$ ipython --no-banner

In [1]: import numpy as np

In [2]: import numpy.linalg as la

In [3]: np.set_printoptions(precision=1, suppress=True, linewidth=140, floatmode="fixed")

In [4]: rnd = lambda a: np.round(a, 1) + 0

In [5]: arr = np.load("run13.npy")

In [6]: arr
Out[6]: 
array([[ 1,  0,  0,  0,  0,  0],
       [-3,  1,  0,  0,  0,  0],
       [ 1, -3,  1,  0,  0,  0],
       [-2,  0, -3,  1,  0,  0],
       [ 0, -3,  0,  0,  1,  0],
       [ 3, -1,  2,  2, -3,  1]])

In [7]: r0 = np.array([-2, 1, -1, -1, -1, -2])

In [8]: out = arr + np.outer(r0, np.eye(6)[3])

In [9]: la.matrix_rank(la.inv(out) - la.inv(arr), tol=1e-8)
Out[9]: np.int64(1)

In [10]: out
Out[10]: 
array([[ 1.0,  0.0,  0.0, -2.0,  0.0,  0.0],
       [-3.0,  1.0,  0.0,  1.0,  0.0,  0.0],
       [ 1.0, -3.0,  1.0, -1.0,  0.0,  0.0],
       [-2.0,  0.0, -3.0,  0.0,  0.0,  0.0],
       [ 0.0, -3.0,  0.0, -1.0,  1.0,  0.0],
       [ 3.0, -1.0,  2.0,  0.0, -3.0,  1.0]])

In [11]: ang = np.radians(135)

In [12]: r_ = np.eye(6)

In [13]: r_[3, 3] = r_[2, 2] = np.cos(ang)

In [14]: r_[3, 2], r_[2, 3] = -np.sin(ang), np.sin(ang)

In [15]: rnd(r_)
Out[15]: 
array([[ 1.0,  0.0,  0.0,  0.0,  0.0,  0.0],
       [ 0.0,  1.0,  0.0,  0.0,  0.0,  0.0],
       [ 0.0,  0.0, -0.7,  0.7,  0.0,  0.0],
       [ 0.0,  0.0, -0.7, -0.7,  0.0,  0.0],
       [ 0.0,  0.0,  0.0,  0.0,  1.0,  0.0],
       [ 0.0,  0.0,  0.0,  0.0,  0.0,  1.0]])

In [16]: out = arr @ r_.T

In [17]: np.allclose(la.norm(arr, axis=1), la.norm(out, axis=1))
Out[17]: True

In [18]: rnd(la.det(r_)), rnd(np.trace(r_))
Out[18]: (np.float64(1.0), np.float64(2.6))

In [19]: rnd(la.svd(arr, compute_uv=False)), rnd(la.svd(out, compute_uv=False))
Out[19]: (array([6.6, 4.2, 3.0, 2.2, 0.3, 0.0]), array([6.6, 4.2, 3.0, 2.2, 0.3, 0.0]))

In [20]: np.allclose(arr @ arr.T, out @ out.T)
Out[20]: True

In [21]: A = np.load("sample8.npy")

In [22]: A
Out[22]: 
array([[-1.0,  0.6, -0.6],
       [ 1.3, -0.6,  0.1],
       [-0.8,  0.3,  0.7],
       [-1.8,  0.9,  0.1],
       [-3.3,  1.8,  0.3],
       [-0.4,  0.0, -0.5],
       [ 0.8, -0.4, -1.4],
       [ 1.3, -0.8, -0.3],
       [-2.2,  1.2,  0.0],
       [ 1.2, -0.7,  1.1],
       [-0.6,  0.3, -1.4],
       [-0.7,  0.5,  0.9],
       [-1.5,  0.8, -0.6],
       [ 1.9, -0.9,  1.2],
       [ 1.0, -0.7, -0.5]])

In [23]: basis = A[[6, 1]].astype(float)

In [24]: for _ in range(3):
    ...:     z = la.norm(A[:, None] - basis, axis=-1).argmin(axis=1)
    ...:     basis = np.array([A[z == j].mean(axis=0) for j in range(2)])
    ...: 

In [25]: z
Out[25]: array([0, 1, 0, 0, 0, 0, 1, 1, 0, 1, 0, 0, 0, 1, 1])

In [26]: np.abs(basis[1] - basis[0]).argmax()
Out[26]: np.int64(0)

In [27]: hat = A @ la.solve(A.T @ A, A.T)

In [28]: np.allclose(hat @ hat, hat)
Out[28]: True

In [29]: rnd(hat @ A[:, 1])
Out[29]: array([ 0.6, -0.6,  0.3,  0.9,  1.8,  0.0, -0.4, -0.8,  1.2, -0.7,  0.3,  0.5,  0.8, -0.9, -0.7])

In [30]: rnd(np.trace(hat))
Out[30]: np.float64(3.0)

In [31]: x0 = np.array([1, 3, 3])

In [32]: rhs = A @ x0

In [33]: rnd(la.lstsq(A, rhs)[0])
Out[33]: array([1.0, 3.0, 3.0])

In [34]: rnd(la.pinv(A) @ A)
Out[34]: 
array([[1.0, 0.0, 0.0],
       [0.0, 1.0, 0.0],
       [0.0, 0.0, 1.0]])

In [35]: rnd(la.solve(A.T @ A, A.T @ rhs))
Out[35]: array([1.0, 3.0, 3.0])

In [36]: rng = np.random.default_rng(70)

In [37]: rhs = rhs + 0.3 * rng.normal(size=15)

In [38]: rnd(rhs)
Out[38]: array([-1.0, -0.5,  2.5,  1.1,  3.4, -2.3, -4.5, -2.0,  1.6,  2.2, -3.8,  4.0, -1.2,  2.7, -2.3])

In [39]: c, *_ = la.lstsq(A, rhs)

In [40]: c.round()
Out[40]: array([1.0, 3.0, 3.0])

In [41]: rnd(c)
Out[41]: array([1.1, 3.4, 3.0])

In [42]: [round(float(la.norm(la.solve(A.T @ A + lam * np.eye(3), A.T @ rhs))), 2) for lam in (0, 1, 10, 100)]
Out[42]: [4.68, 2.89, 1.55, 0.29]

In [43]: data = np.load("layer9.npy")

In [44]: data
Out[44]: 
array([[ -2,   0,   3,  -1],
       [  0,   3,   6,  -3],
       [ -3,   2,   5,  -6],
       [ -4,   3,   8,  -7],
       [ -4,   4,   5,  -7],
       [ -4,   4,   4,  -8],
       [ -5,   4,   4, -11],
       [ -8,   3,   2, -12],
       [-10,   3,   1, -11],
       [ -8,   6,   3, -14],
       [-11,   7,   3, -13],
       [-11,   4,   3, -13],
       [-12,   2,   6, -14],
       [-11,  -1,   6, -12],
       [ -8,  -1,   6, -12],
       [ -8,   1,   4, -11],
       [-10,   0,   6,  -8],
       [ -9,   2,   5,  -7],
       [ -7,   5,   4,  -5],
       [ -9,   6,   3,  -7],
       [-10,   5,   0,  -6],
       [-10,   6,  -2,  -6],
       [-11,   3,  -4,  -5],
       [-11,   6,  -2,  -4],
       [-13,   4,  -3,  -2],
       [-16,   1,   0,  -4],
       [-16,  -1,  -2,  -4],
       [-15,  -1,  -1,  -3],
       [-17,  -2,  -3,  -4],
       [-16,   1,  -6,  -1],
       [-18,   2,  -4,  -1],
       [-20,   1,  -1,   0]])

In [45]: out = data / la.norm(data, axis=1, keepdims=True)

In [46]: cov = out @ out.T

In [47]: (cov - 2 * np.eye(32)).round(6).argmax(axis=1)
Out[47]: array([ 3,  3,  3,  2,  5,  6,  5, 11, 11,  6, 11,  8, 15, 14, 13, 12, 17, 16, 19, 18, 21, 20, 24, 21, 30, 27, 27, 26, 26, 30, 29, 30])

In [48]: rnd(la.norm(out, axis=1))
Out[48]: 
array([1.0, 1.0, 1.0, 1.0, 1.0, 1.0, 1.0, 1.0, 1.0, 1.0, 1.0, 1.0, 1.0, 1.0, 1.0, 1.0, 1.0, 1.0, 1.0, 1.0, 1.0, 1.0, 1.0, 1.0, 1.0, 1.0,
       1.0, 1.0, 1.0, 1.0, 1.0, 1.0])

In [49]: x0 = np.array([0, 3, -1, -3])

In [50]: rhs = data @ x0

In [51]: rnd(la.solve(data.T @ data, data.T @ rhs))
Out[51]: array([ 0.0,  3.0, -1.0, -3.0])

In [52]: rnd(la.lstsq(data, rhs)[0])
Out[52]: array([ 0.0,  3.0, -1.0, -3.0])

In [53]: rhs = rhs + 0.1 * rng.normal(size=32)

In [54]: rnd(rhs)
Out[54]: 
array([-0.1, 12.2, 18.9, 22.0, 28.1, 32.0, 41.1, 43.1, 40.9, 57.1, 57.1, 48.1, 42.0, 26.8, 26.9, 32.1, 17.9, 21.8, 26.0, 36.1, 33.1, 38.1,
       28.0, 32.1, 21.0, 15.0, 11.1,  7.0,  9.0, 11.9, 12.9,  4.0])

In [55]: c, *_ = la.lstsq(data, rhs)

In [56]: rnd(c)
Out[56]: array([ 0.0,  3.0, -1.0, -3.0])

In [57]: out = np.array([[-3, -3], [-3, 3], [-2, 1]])

In [58]: M = np.tile(out, (2, 3))

In [59]: M
Out[59]: 
array([[-3, -3, -3, -3, -3, -3],
       [-3,  3, -3,  3, -3,  3],
       [-2,  1, -2,  1, -2,  1],
       [-3, -3, -3, -3, -3, -3],
       [-3,  3, -3,  3, -3,  3],
       [-2,  1, -2,  1, -2,  1]])

In [60]: # null space of dimension 4

In [61]: Ac = data - data.mean(axis=1)
Traceback (most recent call last):
  Cell In[61], line 1
    Ac = data - data.mean(axis=1)
ValueError: operands could not be broadcast together with shapes (32,4) (32,) 


In [62]: Ac = data - data.mean(axis=0)

In [63]: left, s, vt = la.svd(Ac, full_matrices=False)

In [64]: np.searchsorted(np.cumsum(s ** 2) / (s ** 2).sum(), 0.9) + 1
Out[64]: np.int64(3)

In [65]: rnd(s)
Out[65]: array([34.4, 21.0, 14.6,  8.3])

In [66]: rnd((s ** 2).sum() ** 2 / (s ** 4).sum())
Out[66]: np.float64(2.2)

In [67]: la.matrix_rank(Ac)
Out[67]: np.int64(4)

In [68]: (np.sign(left[:, 0]) == np.sign(left[0, 0])).astype(int)
Out[68]: array([1, 1, 1, 1, 1, 1, 1, 1, 1, 1, 1, 1, 1, 1, 1, 1, 1, 1, 1, 1, 0, 0, 0, 0, 0, 0, 0, 0, 0, 0, 0, 0])

In [69]: la.matrix_rank(M, rtol=0.1)
Out[69]: np.int64(2)

In [70]: rnd(la.norm(M, 2) / la.norm(M))
Out[70]: np.float64(0.7)

In [71]: np.argsort(-la.norm(M, axis=0).round(6), kind="stable")[:3]
Out[71]: array([0, 2, 4])

In [72]: la.cond(M) > 100
Out[72]: np.True_

In [73]: M.sum(axis=1)
Out[73]: array([-18,   0,  -3, -18,   0,  -3])

In [74]: rnd(la.norm(M))
Out[74]: np.float64(15.7)

In [75]: np.count_nonzero(M)
Out[75]: np.int64(36)

In [76]: la.matrix_rank(M)
Out[76]: np.int64(2)

In [77]: rnd(la.svd(M, compute_uv=False))
Out[77]: array([11.7, 10.4,  0.0,  0.0,  0.0,  0.0])

In [78]: np.abs(M).max()
Out[78]: np.int64(3)

In [79]: la.rank(M)
Traceback (most recent call last):
  Cell In[79], line 1
    la.rank(M)
AttributeError: module 'numpy.linalg' has no attribute 'rank'


In [80]: np.unravel_index(np.abs(M).argmax(), M.shape)
Out[80]: (np.int64(0), np.int64(0))

In [81]: rnd(la.norm(arr[5] - arr[1]))
Out[81]: np.float64(7.6)

In [82]: rnd(la.norm(arr, axis=0))
Out[82]: array([4.9, 4.5, 3.7, 2.2, 3.2, 1.0])

In [83]: rnd(la.norm(arr, 1)), rnd(la.norm(arr, np.inf))
Out[83]: (np.float64(10.0), np.float64(12.0))

In [84]: arr[5] @ arr[1]
Out[84]: np.int64(-10)

In [85]: rnd(la.norm(arr[5], 1)), rnd(la.norm(arr[5], np.inf))
Out[85]: (np.float64(12.0), np.float64(3.0))

In [86]: M.inv()
Traceback (most recent call last):
  Cell In[86], line 1
    M.inv()
AttributeError: 'numpy.ndarray' object has no attribute 'inv'


In [87]: (M + M.T) / 2
Out[87]: 
array([[-3.0, -3.0, -2.5, -3.0, -3.0, -2.5],
       [-3.0,  3.0, -1.0,  0.0,  0.0,  2.0],
       [-2.5, -1.0, -2.0, -1.0, -2.5, -0.5],
       [-3.0,  0.0, -1.0, -3.0,  0.0, -1.0],
       [-3.0,  0.0, -2.5,  0.0, -3.0,  0.5],
       [-2.5,  2.0, -0.5, -1.0,  0.5,  1.0]])

In [88]: la.determinant(M)
Traceback (most recent call last):
  Cell In[88], line 1
    la.determinant(M)
AttributeError: module 'numpy.linalg' has no attribute 'determinant'


In [89]: rnd(np.abs(la.eigvals(M)).max())
Out[89]: np.float64(7.0)

In [90]: rnd(la.det(M))
Out[90]: np.float64(0.0)

In [91]: X = np.loadtxt("m.csv", delimiter=",")

In [92]: rnd(X)
Out[92]: 
array([[-0.1,  0.9,  0.3],
       [-0.5, -0.3,  0.8],
       [ 0.8, -0.1,  0.6]])

In [93]: # orthonormal columns

In [94]: rnd(la.eigvals(X))
Out[94]: array([-0.5+0.9j, -0.5-0.9j,  1.0+0.0j])

In [95]: rnd(la.det(X[::-1]))
Out[95]: np.float64(-1.0)

In [96]: rnd(np.einsum("ij,ji->", X, X))
Out[96]: np.float64(-0.2)

In [97]: rnd(la.det(X.T))
Out[97]: np.float64(1.0)

In [98]: Q = X.astype(float).copy()

In [99]: for j in range(3):
    ...:     Q[:, j] -= Q[:, :j] @ (Q[:, :j].T @ Q[:, j])
    ...:     Q[:, j] /= la.norm(Q[:, j])
    ...: 

In [100]: rnd(Q.T @ X)
Out[100]: 
array([[1.0, 0.0, 0.0],
       [0.0, 1.0, 0.0],
       [0.0, 0.0, 1.0]])

In [101]: feats = np.array([[5, 5, 5, 5, 5, 5],
     ...:     [5, 10, 10, 10, 10, 10],
     ...:     [5, 10, 15, 15, 15, 15],
     ...:     [5, 10, 15, 20, 20, 20],
     ...:     [5, 10, 15, 20, 25, 25],
     ...:     [5, 10, 15, 20, 25, 30]])

In [102]: # symmetric

In [103]: x0 = np.array([1, 0, 5, 1, 2, 0])

In [104]: h = np.maximum(feats @ x0, 0)

In [105]: feats * (h > 1e-9)[:, None]
Out[105]: 
array([[ 5,  5,  5,  5,  5,  5],
       [ 5, 10, 10, 10, 10, 10],
       [ 5, 10, 15, 15, 15, 15],
       [ 5, 10, 15, 20, 20, 20],
       [ 5, 10, 15, 20, 25, 25],
       [ 5, 10, 15, 20, 25, 30]])

In [106]: np.maximum(feats @ x0, 0) - np.maximum(-feats @ x0, 0)
Out[106]: array([ 45,  85, 125, 140, 150, 150])

In [107]: Q, evecs = la.qr(feats[:, :2])[0], la.qr(feats[:, 2:])[0]

In [108]: s = la.svd(Q.T @ evecs, compute_uv=False)

In [109]: rnd(s)
Out[109]: array([1.0, 0.2])

In [110]: r0 = np.array([-2, 1])

In [111]: np.polyval(r0, feats[2])
Out[111]: array([ -9, -19, -29, -29, -29, -29])

In [112]: np.correlate(feats[2], feats[5], "full")
Out[112]: array([ 150,  425,  800, 1100, 1325, 1475, 1100,  750,  450,  225,   75])

In [113]: np.cross(feats[2, :3], feats[5, :3])
Out[113]: array([0, 0, 0])

In [114]: x0 = np.ones(6)

In [115]: for _ in range(3):
     ...:     x0 = feats @ x0
     ...:     x0 /= la.norm(x0)
     ...:     print(round(x0 @ feats @ x0, 1))
     ...: 
85.9
86.0
86.0

In [116]: rnd(x0)
Out[116]: array([0.1, 0.3, 0.4, 0.5, 0.5, 0.6])

In [117]: rnd(la.eigvalsh(feats)[-1])
Out[117]: np.float64(86.0)

In [118]: out = np.array([[-1, 8], [-4, 6]])

In [119]: basis = np.array([[-1]])

In [120]: m1 = np.block([[out, np.array([[3], [3]])], [np.zeros((1, 2)), basis]])

In [121]: m1
Out[121]: 
array([[-1.0,  8.0,  3.0],
       [-4.0,  6.0,  3.0],
       [ 0.0,  0.0, -1.0]])

In [122]: def softmax(z):
     ...:     e = np.exp(z - z.max(axis=-1, keepdims=True))
     ...:     return e / e.sum(axis=-1, keepdims=True)
     ...: 

In [123]: rnd(softmax(m1[0] + 5))
Out[123]: array([0.0, 1.0, 0.0])

In [124]: rnd(softmax(m1[0]))
Out[124]: array([0.0, 1.0, 0.0])

In [125]: scores = m1 @ m1.T / np.sqrt(3)

In [126]: rnd(softmax(scores))
Out[126]: 
array([[1.0, 0.0, 0.0],
       [0.5, 0.5, 0.0],
       [0.1, 0.1, 0.8]])

In [127]: rnd(softmax(scores)[0] @ m1)
Out[127]: array([-1.0,  8.0,  3.0])

In [128]: (m1 + m1.T) / 2
Out[128]: 
array([[-1.0,  2.0,  1.5],
       [ 2.0,  6.0,  1.5],
       [ 1.5,  1.5, -1.0]])

In [129]: np.trace(m1)
Out[129]: np.float64(4.0)

In [130]: rnd(np.sort(np.abs(la.eigvals(m1))))
Out[130]: array([1.0, 5.1, 5.1])

In [131]: m1 @ m1
Out[131]: 
array([[-31.0,  40.0,  18.0],
       [-20.0,   4.0,   3.0],
       [  0.0,   0.0,   1.0]])

In [132]: J = np.loadtxt("test3.csv", delimiter=",")

In [133]: J
Out[133]: 
array([[-0.7, -0.4,  1.3,  1.2, -0.2,  0.1],
       [ 1.6,  0.8,  0.8, -1.5,  0.8, -0.2],
       [ 0.5,  0.2,  0.3, -0.4,  0.3, -0.1],
       [-0.9,  1.1,  0.4, -0.8, -0.4,  0.7],
       [-2.5,  1.5,  0.7,  0.4, -1.1, -0.1],
       [-0.9, -0.3, -0.4,  0.7, -0.4,  0.3],
       [ 0.4, -0.2, -0.5,  2.5,  0.0,  0.1],
       [-2.4,  0.7,  1.4,  0.2, -1.2,  0.8],
       [-5.4, -2.9, -1.6, -0.1, -2.6,  0.3],
       [-0.2, -0.5, -1.2,  2.8, -0.3,  0.6]])

In [134]: out = np.array([[5, -3, 3],
     ...:     [-3, 3, 2],
     ...:     [-5, -4, -3],
     ...:     [-1, 1, 2],
     ...:     [5, 5, 0],
     ...:     [2, 4, -2]])

In [135]: np.vstack([J, out.T]).shape
Out[135]: (13, 6)

In [136]: x0 = np.array([-2, 0, 2, -2, -3, -1])

In [137]: rhs = J @ x0

In [138]: rnd(rhs)
Out[138]: array([ 2.1, -0.8, -0.4,  4.7,  9.0,  0.5, -6.9, 10.0, 15.3, -7.3])

In [139]: rhs = rhs + 0.3 * rng.normal(size=10)

In [140]: rnd(rhs)
Out[140]: array([ 2.3, -0.7, -0.5,  4.8,  8.7,  1.0, -7.2, 10.0, 15.6, -7.7])

In [141]: c, *_ = la.lstsq(J, rhs)

In [142]: c.round()
Out[142]: array([-3.0, -0.0,  2.0, -2.0, -1.0, -1.0])

In [143]: rnd(c)
Out[143]: array([-2.9, -0.2,  2.0, -2.1, -1.0, -0.6])

In [144]: rnd(J.T @ (rhs - J @ c))
Out[144]: array([0.0, 0.0, 0.0, 0.0, 0.0, 0.0])

In [145]: [round(float(la.norm(la.solve(J.T @ J + lam * np.eye(6), J.T @ rhs))), 2) for lam in (0, 1, 10, 100)]
Out[145]: [4.25, 3.98, 2.99, 1.05]
